$ ipython --no-banner

In [1]: import numpy as np

In [2]: import numpy.linalg as la

In [3]: np.set_printoptions(precision=1, suppress=True, linewidth=120, floatmode="fixed")

In [4]: m1 = np.load("test14.npy")

In [5]: m1
Out[5]: 
array([[ -2,  -2,  -2,  -2,  -2,  -2,  -2,  -2,  -2],
       [ -2,  -4,  -4,  -4,  -4,  -4,  -4,  -4,  -4],
       [ -2,  -4,  -6,  -6,  -6,  -6,  -6,  -6,  -6],
       [ -2,  -4,  -6,  -8,  -8,  -8,  -8,  -8,  -8],
       [ -2,  -4,  -6,  -8, -10, -10, -10, -10, -10],
       [ -2,  -4,  -6,  -8, -10, -12, -12, -12, -12],
       [ -2,  -4,  -6,  -8, -10, -12, -14, -14, -14],
       [ -2,  -4,  -6,  -8, -10, -12, -14, -16, -16],
       [ -2,  -4,  -6,  -8, -10, -12, -14, -16, -18]])

In [6]: # symmetric, so the eigenvalues are real

In [7]: la.norm(m1, axis=1).argmax()
Out[7]: np.int64(8)

In [8]: la.norm(m1, axis=2)
AxisError: axis 2 is out of bounds for array of dimension 2


In [9]: round(float(la.norm(m1, "nuc")), 1)
Out[9]: 90.0

In [10]: round(la.norm(m1) ** 2 / la.norm(m1, 2) ** 2, 1)
Out[10]: np.float64(1.0)

In [11]: round(la.norm(m1, 1), 1), round(la.norm(m1, np.inf), 1)
Out[11]: (np.float64(90.0), np.float64(90.0))

In [12]: rng = np.random.default_rng(27421)

In [13]: X = np.eye(3, dtype=int)[rng.permutation(3)]

In [14]: X
Out[14]: 
array([[0, 1, 0],
       [1, 0, 0],
       [0, 0, 1]])

In [15]: w, vecs = la.eigh(m1)

In [16]: vec = np.array([3, 3, 1, 3, 1, 2, 3, 3, 1])

In [17]: vec @ m1 @ vec
Out[17]: np.int64(-2602)

In [18]: la.eigvalsh(m1[1:, 1:])
Out[18]: array([-72.9,  -8.0,  -2.9,  -1.5,  -1.0,  -0.7,  -0.6,  -0.5])

In [19]: np.abs(m1).sum(axis=1).max(), np.round(np.abs(w).max(), 1)
Out[19]: (np.int64(90), np.float64(73.3))

In [20]: round(vec @ m1 @ vec / (vec @ vec), 1), round(w[0], 1), round(w[-1], 1)
Out[20]: (np.float64(-50.0), np.float64(-73.3), np.float64(-0.5))

In [21]: M2 = la.inv(X)

In [22]: (np.abs(M2) > 1e-9).astype(int)
Out[22]: 
array([[0, 1, 0],
       [1, 0, 0],
       [0, 0, 1]])

In [23]: np.round(la.slogdet(X)[0], 1)
Out[23]: np.float64(-1.0)

In [24]: M2
Out[24]: 
array([[0.0, 1.0, 0.0],
       [1.0, 0.0, 0.0],
       [0.0, 0.0, 1.0]])

In [25]: round(float(la.cond(X)), 1)
Out[25]: 1.0

In [26]: arr = np.load("sample4.npy")

In [27]: arr
Out[27]: 
array([[ 0.0,  0.0,  2.0, -3.0,  1.0,  3.0, -1.0,  2.0, -2.0],
       [ 0.0,  0.0,  1.0,  3.0, -1.0, -3.0,  0.0,  2.0,  0.0],
       [ 2.0,  1.0,  0.0,  0.0,  0.0,  0.0,  0.0,  0.0,  0.0],
       [-3.0,  3.0,  0.0,  0.0,  0.0,  0.0,  0.0,  0.0,  0.0],
       [ 1.0, -1.0,  0.0,  0.0,  0.0,  0.0,  0.0,  0.0,  0.0],
       [ 3.0, -3.0,  0.0,  0.0,  0.0,  0.0,  0.0,  0.0,  0.0],
       [-1.0,  0.0,  0.0,  0.0,  0.0,  0.0,  0.0,  0.0,  0.0],
       [ 2.0,  2.0,  0.0,  0.0,  0.0,  0.0,  0.0,  0.0,  0.0],
       [-2.0,  0.0,  0.0,  0.0,  0.0,  0.0,  0.0,  0.0,  0.0]])

In [28]: lab = rng.permutation(9)

In [29]: lab
Out[29]: array([2, 7, 6, 8, 1, 3, 4, 5, 0])

In [30]: M2 = arr[lab][:, lab]

In [31]: np.round(np.sort(np.abs(la.eigvals(M2))), 1) + 0
Out[31]: array([0.0, 0.0, 0.0, 0.0, 0.0, 3.8, 3.8, 6.4, 6.4])

In [32]: round(float(la.det(M2)), 1), round(la.det(arr[lab]), 1)
Out[32]: (0.0, np.float64(0.0))

In [33]: np.trace(M2)
Out[33]: np.float64(0.0)

In [34]: np.diag(M2)
Out[34]: array([0.0, 0.0, 0.0, 0.0, 0.0, 0.0, 0.0, 0.0, 0.0])

In [35]: r = la.matrix_rank(arr)

In [36]: r
Out[36]: np.int64(4)

In [37]: N = la.svd(arr)[2][r:].T

In [38]: np.allclose(arr @ N, 0)
Out[38]: True

In [39]: [int(la.matrix_rank(arr[:i])) for i in range(1, len(arr) + 1)]
Out[39]: [1, 2, 3, 4, 4, 4, 4, 4, 4]

In [40]: [int(la.matrix_rank(arr[:, :j + 1])) for j in range(9)]
Out[40]: [1, 2, 3, 4, 4, 4, 4, 4, 4]

In [41]: la.matrix_rank(arr.T @ arr), la.matrix_rank(arr @ arr.T)
Out[41]: (np.int64(4), np.int64(4))

In [42]: data = np.loadtxt("layer6.csv", delimiter=",")

In [43]: data
Out[43]: 
array([[ 2.0,  3.0,  0.0,  0.0],
       [-4.0, -5.0,  0.0,  0.0],
       [ 0.0,  0.0,  3.0,  2.0],
       [ 0.0,  0.0, -2.0,  3.0]])

In [44]: # 2 groups of indices that never mix

In [45]: la.matrix_rank(data, rtol=0.1)
Out[45]: np.int64(3)

In [46]: np.abs(la.svd(data)[2][-1])
Out[46]: array([0.8, 0.6, 0.0, 0.0])

In [47]: [round(float(x), 1) for x in la.svd(data, compute_uv=False)[:3]]
Out[47]: [7.3, 3.6, 3.6]

In [48]: la.cond(data) > 100
Out[48]: np.False_

In [49]: np.argsort(-la.norm(data, axis=0).round(6), kind="stable")[:3]
Out[49]: array([1, 0, 2])

In [50]: np.einsum("ij,ji->", data, data)
Out[50]: np.float64(15.0)

In [51]: np.einsum("ii->", data)
Out[51]: np.float64(3.0)

In [52]: la.eigvals(data)
Out[52]: array([-1.0+0.0j, -2.0+0.0j,  3.0+2.0j,  3.0-2.0j])

In [53]: np.poly(data)
Out[53]: array([ 1.0, -3.0, -3.0, 27.0, 26.0])

In [54]: M2 = la.inv(data)

In [55]: np.round(data @ M2, 1) + 0
Out[55]: 
array([[1.0, 0.0, 0.0, 0.0],
       [0.0, 1.0, 0.0, 0.0],
       [0.0, 0.0, 1.0, 0.0],
       [0.0, 0.0, 0.0, 1.0]])

In [56]: round(float(la.cond(data)), 1)
Out[56]: 27.0

In [57]: M2
Out[57]: 
array([[-2.5, -1.5, -0.0, -0.0],
       [ 2.0,  1.0,  0.0,  0.0],
       [ 0.0,  0.0,  0.2, -0.2],
       [ 0.0,  0.0,  0.2,  0.2]])

In [58]: np.allclose(M2, data.T)
Out[58]: False

In [59]: la.det(data) * M2
Out[59]: 
array([[-65.0, -39.0,  -0.0,  -0.0],
       [ 52.0,  26.0,   0.0,   0.0],
       [  0.0,   0.0,   6.0,  -4.0],
       [  0.0,   0.0,   4.0,   6.0]])

In [60]: round(float(la.slogdet(data)[0]), 1)
Out[60]: 1.0

In [61]: np.round(la.det(data) * la.det(M2), 1)
Out[61]: np.float64(1.0)

In [62]: G = M2.T @ M2

In [63]: round(np.trace(G), 1), round(float((M2 ** 2).sum()), 1)
Out[63]: (np.float64(13.7), 13.7)

In [64]: np.allclose(G, G.T)
Out[64]: True

In [65]: (M2 @ M2.T).shape
Out[65]: (4, 4)

In [66]: np.diag(G)
Out[66]: array([10.2,  3.2,  0.1,  0.1])

In [67]: E = np.loadtxt("a.csv", delimiter=",")

In [68]: E
Out[68]: 
array([[ 2.0,  0.1,  0.1],
       [-0.1,  1.6,  1.2],
       [ 0.0,  1.2, -1.6]])

In [69]: Q, R = la.qr(E)

In [70]: np.round(Q.T @ Q, 1) + 0
Out[70]: 
array([[1.0, 0.0, 0.0],
       [0.0, 1.0, 0.0],
       [0.0, 0.0, 1.0]])

In [71]: R.round(1) + 0
Out[71]: 
array([[-2.0,  0.0,  0.0],
       [ 0.0, -2.0,  0.0],
       [ 0.0,  0.0, -2.0]])

In [72]: [round(float(x), 1) for x in la.svd(arr, compute_uv=False)[:3]]
Out[72]: [6.4, 6.4, 3.8]

In [73]: la.cond(arr) > 100
Out[73]: np.True_

In [74]: np.argsort(-la.norm(arr, axis=0).round(6), kind="stable")[:3]
Out[74]: array([0, 1, 3])

In [75]: round(float(la.norm(arr, 2) / la.norm(arr)), 1)
Out[75]: 0.6

In [76]: la.svd(E, compute_uv=False)
Out[76]: array([2.0, 2.0, 2.0])

In [77]: np.round(la.pinv(E), 1) + 0
Out[77]: 
array([[ 0.5,  0.0,  0.0],
       [ 0.0,  0.4,  0.3],
       [ 0.0,  0.3, -0.4]])

In [78]: la.norm(E, axis=0)
Out[78]: array([2.0, 2.0, 2.0])

In [79]: feats = np.load("m.npy")

In [80]: feats
Out[80]: 
array([[-2.0,  1.0,  0.0,  0.0],
       [ 0.0, -2.0,  1.0,  0.0],
       [ 0.0,  0.0, -2.0,  1.0],
       [ 0.0,  0.0,  0.0, -2.0]])

In [81]: [int(la.matrix_rank(la.matrix_power(feats, p))) for p in range(1, 5)]
Out[81]: [4, 4, 4, 4]

In [82]: np.prod(np.diag(feats)), np.round(la.det(feats), 1)
Out[82]: (np.float64(16.0), np.float64(16.0))

In [83]: feats @ feats
Out[83]: 
array([[ 4.0, -4.0,  1.0,  0.0],
       [ 0.0,  4.0, -4.0,  1.0],
       [ 0.0,  0.0,  4.0, -4.0],
       [ 0.0,  0.0,  0.0,  4.0]])

In [84]: r0 = np.array([1, -5, 5, 5])

In [85]: M2 = feats + np.outer(r0, np.eye(4)[0])

In [86]: round(float(la.det(M2) / la.det(feats)), 1), np.round(1 + la.solve(feats, r0)[0], 1)
Out[86]: (0.8, np.float64(0.8))

In [87]: lab = rng.permutation(4)

In [88]: lab
Out[88]: array([0, 2, 3, 1])

In [89]: M2 = feats[lab][:, lab]

In [90]: np.diag(M2)
Out[90]: array([-2.0, -2.0, -2.0, -2.0])

In [91]: vec = np.array([2, -1, 1, -1])

In [92]: y = feats @ vec

In [93]: y
Out[93]: array([-5.0,  3.0, -3.0,  2.0])

In [94]: la.solve(feats, feats[:, 3])
Out[94]: array([-0.0, -0.0, -0.0,  1.0])

In [95]: la.solve(feats, 2 * y)
Out[95]: array([ 4.0, -2.0,  2.0, -2.0])

In [96]: U, sv, Vt = la.svd(feats, full_matrices=False)

In [97]: np.allclose(U * sv @ Vt, feats)
Out[97]: True

In [98]: np.abs(Vt[0])
Out[98]: array([0.3, 0.6, 0.6, 0.4])

In [99]: np.round(Vt @ Vt.T, 1) + 0
Out[99]: 
array([[1.0, 0.0, 0.0, 0.0],
       [0.0, 1.0, 0.0, 0.0],
       [0.0, 0.0, 1.0, 0.0],
       [0.0, 0.0, 0.0, 1.0]])

In [100]: np.round(U.T @ feats @ Vt.T, 1) + 0
Out[100]: 
array([[2.9, 0.0, 0.0, 0.0],
       [0.0, 2.4, 0.0, 0.0],
       [0.0, 0.0, 1.8, 0.0],
       [0.0, 0.0, 0.0, 1.3]])

In [101]: U.shape, sv.shape, Vt.shape
Out[101]: ((4, 4), (4,), (4, 4))

In [102]: F = np.load("w.npy")

In [103]: F.round(1) + 0
Out[103]: 
array([[  5.8,  -5.2,  -7.5,  -1.0,  10.4,  11.0],
       [  1.6,   3.7,   0.9,  -3.2,  -2.2,   1.5],
       [  6.7,  -6.1,  -9.3,  -5.0,   4.3,  10.8],
       [  3.5,   0.0,  -3.1,  -4.0,   0.0,   5.0],
       [ -1.9,   8.7,   7.8,   4.0,   5.3,  -1.7],
       [  0.3,   4.2,   3.4,   4.8,  11.3,   3.0],
       [  0.6,   4.6,   2.7,   0.7,   3.6,   1.6],
       [ -1.3,   9.1,   6.5,  -2.3,  -6.1,  -3.7],
       [  2.2,   3.0,  -0.4,  -5.6,  -5.9,   1.6],
       [  2.7,   1.1,  -1.5,  -2.2,   2.1,   4.4],
       [  7.6,  -7.8, -11.3,  -5.8,   4.6,  12.4],
       [  2.6,   2.2,  -1.2,  -5.6,  -5.1,   2.4],
       [  6.1,  -5.2,  -8.2,  -4.1,   5.0,  10.2],
       [  1.9,   1.0,   0.2,   4.5,  13.9,   6.1],
       [  4.5,  -2.1,  -4.9,  -3.2,   3.5,   7.3],
       [  0.9,   3.2,   2.2,   4.1,  11.0,   3.8],
       [ -3.6,  11.6,  11.3,   6.7,   7.0,  -4.0],
       [  2.9,  -0.1,  -1.9,   1.0,   8.9,   6.4],
       [  3.7,  -1.1,  -3.5,  -1.5,   5.5,   6.7],
       [ -4.5,  13.0,  13.1,   8.3,   8.4,  -5.0],
       [  3.5,  -0.1,  -3.1,  -3.9,   0.3,   5.1]])

In [104]: G = np.cov(F, rowvar=False)

In [105]: F.std(axis=0)
Out[105]: array([3.1, 5.5, 6.3, 4.3, 5.6, 4.8])

In [106]: G.shape
Out[106]: (6, 6)

In [107]: np.round(np.corrcoef(F.T), 1) + 0
Out[107]: 
array([[ 1.0, -1.0, -1.0, -0.8,  0.0,  1.0],
       [-1.0,  1.0,  1.0,  0.7, -0.1, -1.0],
       [-1.0,  1.0,  1.0,  0.8,  0.0, -1.0],
       [-0.8,  0.7,  0.8,  1.0,  0.7, -0.5],
       [ 0.0, -0.1,  0.0,  0.7,  1.0,  0.2],
       [ 1.0, -1.0, -1.0, -0.5,  0.2,  1.0]])

In [108]: round(np.corrcoef(F[:, 3], F[:, 4])[0, 1], 1)
Out[108]: np.float64(0.7)

In [109]: np.argsort(-F.std(axis=0).round(6), kind="stable")
Out[109]: array([2, 4, 1, 5, 3, 0])

In [110]: np.polyfit(F[:, 3], F[:, 4], 1)
Out[110]: array([0.9, 4.7])

In [111]: np.median(F, axis=0)
Out[111]: array([ 2.6,  1.1, -1.2, -2.2,  4.6,  4.4])

In [112]: np.round(la.eigvalsh(G)[::-1], 1) + 0
Out[112]: array([116.5,  43.2,   0.0,   0.0,   0.0,   0.0])

In [113]: U, sv, Vt = la.svd(F)

In [114]: vecs = Vt[:(sv > 1e-8).sum()]

In [115]: vec = F[4] + -2 * F[2] + rng.integers(2) * np.eye(6)[5]

In [116]: vec
Out[116]: array([-15.2,  20.9,  26.4,  14.1,  -3.3, -22.4])

In [117]: np.allclose(vecs.T @ vecs @ vec, vec)
Out[117]: False

In [118]: np.diag(vecs.T @ vecs)
Out[118]: array([0.2, 0.7, 0.4, 0.4, 0.8, 0.5])

In [119]: round(float(la.norm(vec - vecs.T @ vecs @ vec)), 1)
Out[119]: 0.7

In [120]: np.round(vecs.T @ vecs, 1) + 0
Out[120]: 
array([[ 0.2,  0.1, -0.1, -0.2,  0.0,  0.3],
       [ 0.1,  0.7,  0.4, -0.1,  0.0,  0.1],
       [-0.1,  0.4,  0.4,  0.1,  0.0, -0.2],
       [-0.2, -0.1,  0.1,  0.4,  0.3, -0.2],
       [ 0.0,  0.0,  0.0,  0.3,  0.8,  0.3],
       [ 0.3,  0.1, -0.2, -0.2,  0.3,  0.5]])

In [121]: W0 = np.array([[-2, 1, 0, 2], [-3, -2, -2, -2], [0, 2, 0, -3], [-14, -7, -8, -6]])

In [122]: # row 3 is much longer than the rest

In [123]: [round(float(x), 1) for x in la.svd(W0, compute_uv=False)[:3]]
Out[123]: [19.1, 4.0, 2.6]

In [124]: round(la.norm(W0, 2) / la.norm(W0), 1)
Out[124]: np.float64(1.0)

In [125]: Xs = F - F.mean(axis=1)
ValueError: operands could not be broadcast together with shapes (21,6) (21,) 


In [126]: Xs = F - F.mean(axis=0)

In [127]: U, sv, Vt = la.svd(Xs, full_matrices=False)

In [128]: round((sv ** 2).sum() ** 2 / (sv ** 4).sum(), 1)
Out[128]: np.float64(1.7)

In [129]: np.searchsorted(np.cumsum(sv ** 2) / (sv ** 2).sum(), 0.9) + 1
Out[129]: np.int64(2)

In [130]: np.round(Vt[0] * np.sign(Vt[0, np.abs(Vt[0]).argmax()]), 1) + 0
Out[130]: array([-0.3,  0.5,  0.6,  0.3,  0.0, -0.4])

In [131]: (np.sign(U[:, 0]) == np.sign(U[0, 0])).astype(int)
Out[131]: array([1, 0, 1, 1, 0, 0, 0, 0, 1, 1, 1, 1, 1, 0, 1, 0, 0, 1, 1, 0, 1])

In [132]: np.abs(U[:, 0]).argmax()
Out[132]: np.int64(19)

In [133]: np.round(Xs.mean(axis=0), 1) + 0
Out[133]: array([0.0, 0.0, 0.0, 0.0, 0.0, 0.0])
